>>> import numpy as np
>>> from numpy import linalg as LA
>>> np.set_printoptions(precision=1, suppress=True, linewidth=140)
>>> feats = np.loadtxt("sample10.csv", delimiter=",")
>>> feats
array([[ 5.,  5.,  5.,  5.,  5.,  5.,  5.,  5.,  5.],
       [ 5., 10., 10., 10., 10., 10., 10., 10., 10.],
       [ 5., 10., 15., 15., 15., 15., 15., 15., 15.],
       [ 5., 10., 15., 20., 20., 20., 20., 20., 20.],
       [ 5., 10., 15., 20., 25., 25., 25., 25., 25.],
       [ 5., 10., 15., 20., 25., 30., 30., 30., 30.],
       [ 5., 10., 15., 20., 25., 30., 35., 35., 35.],
       [ 5., 10., 15., 20., 25., 30., 35., 40., 40.],
       [ 5., 10., 15., 20., 25., 30., 35., 40., 45.]])
>>> vals, vecs = LA.eigh(feats)
>>> np.round(vecs.T @ vecs, 1) + 0
array([[1., 0., 0., 0., 0., 0., 0., 0., 0.],
       [0., 1., 0., 0., 0., 0., 0., 0., 0.],
       [0., 0., 1., 0., 0., 0., 0., 0., 0.],
       [0., 0., 0., 1., 0., 0., 0., 0., 0.],
       [0., 0., 0., 0., 1., 0., 0., 0., 0.],
       [0., 0., 0., 0., 0., 1., 0., 0., 0.],
       [0., 0., 0., 0., 0., 0., 1., 0., 0.],
       [0., 0., 0., 0., 0., 0., 0., 1., 0.],
       [0., 0., 0., 0., 0., 0., 0., 0., 1.]])
>>> np.abs(vecs[:, -1])
array([0.1, 0.1, 0.2, 0.3, 0.3, 0.4, 0.4, 0.4, 0.5])
>>> LA.eigvalsh(feats @ feats)
array([    1.7,     2. ,     2.6,     4. ,     7.4,    17.5,    60. ,   430.2, 33599.6])
>>> vals.sum(), np.trace(feats)
(np.float64(225.0), np.float64(225.0))
>>> vecs @ np.diag(vals) @ vecs.T
array([[ 5.,  5.,  5.,  5.,  5.,  5.,  5.,  5.,  5.],
       [ 5., 10., 10., 10., 10., 10., 10., 10., 10.],
       [ 5., 10., 15., 15., 15., 15., 15., 15., 15.],
       [ 5., 10., 15., 20., 20., 20., 20., 20., 20.],
       [ 5., 10., 15., 20., 25., 25., 25., 25., 25.],
       [ 5., 10., 15., 20., 25., 30., 30., 30., 30.],
       [ 5., 10., 15., 20., 25., 30., 35., 35., 35.],
       [ 5., 10., 15., 20., 25., 30., 35., 40., 40.],
       [ 5., 10., 15., 20., 25., 30., 35., 40., 45.]])
>>> print(np.abs(vecs[:, -1]).round(6).argmax())
8
>>> vals
array([  1.3,   1.4,   1.6,   2. ,   2.7,   4.2,   7.7,  20.7, 183.3])
>>> np.round(vecs.T @ feats @ vecs, 1) + 0
array([[  1.3,   0. ,   0. ,   0. ,   0. ,   0. ,   0. ,   0. ,   0. ],
       [  0. ,   1.4,   0. ,   0. ,   0. ,   0. ,   0. ,   0. ,   0. ],
       [  0. ,   0. ,   1.6,   0. ,   0. ,   0. ,   0. ,   0. ,   0. ],
       [  0. ,   0. ,   0. ,   2. ,   0. ,   0. ,   0. ,   0. ,   0. ],
       [  0. ,   0. ,   0. ,   0. ,   2.7,   0. ,   0. ,   0. ,   0. ],
       [  0. ,   0. ,   0. ,   0. ,   0. ,   4.2,   0. ,   0. ,   0. ],
       [  0. ,   0. ,   0. ,   0. ,   0. ,   0. ,   7.7,   0. ,   0. ],
       [  0. ,   0. ,   0. ,   0. ,   0. ,   0. ,   0. ,  20.7,   0. ],
       [  0. ,   0. ,   0. ,   0. ,   0. ,   0. ,   0. ,   0. , 183.3]])
>>> (vals > 1e-8).sum(), (vals < -1e-8).sum()
(np.int64(9), np.int64(0))
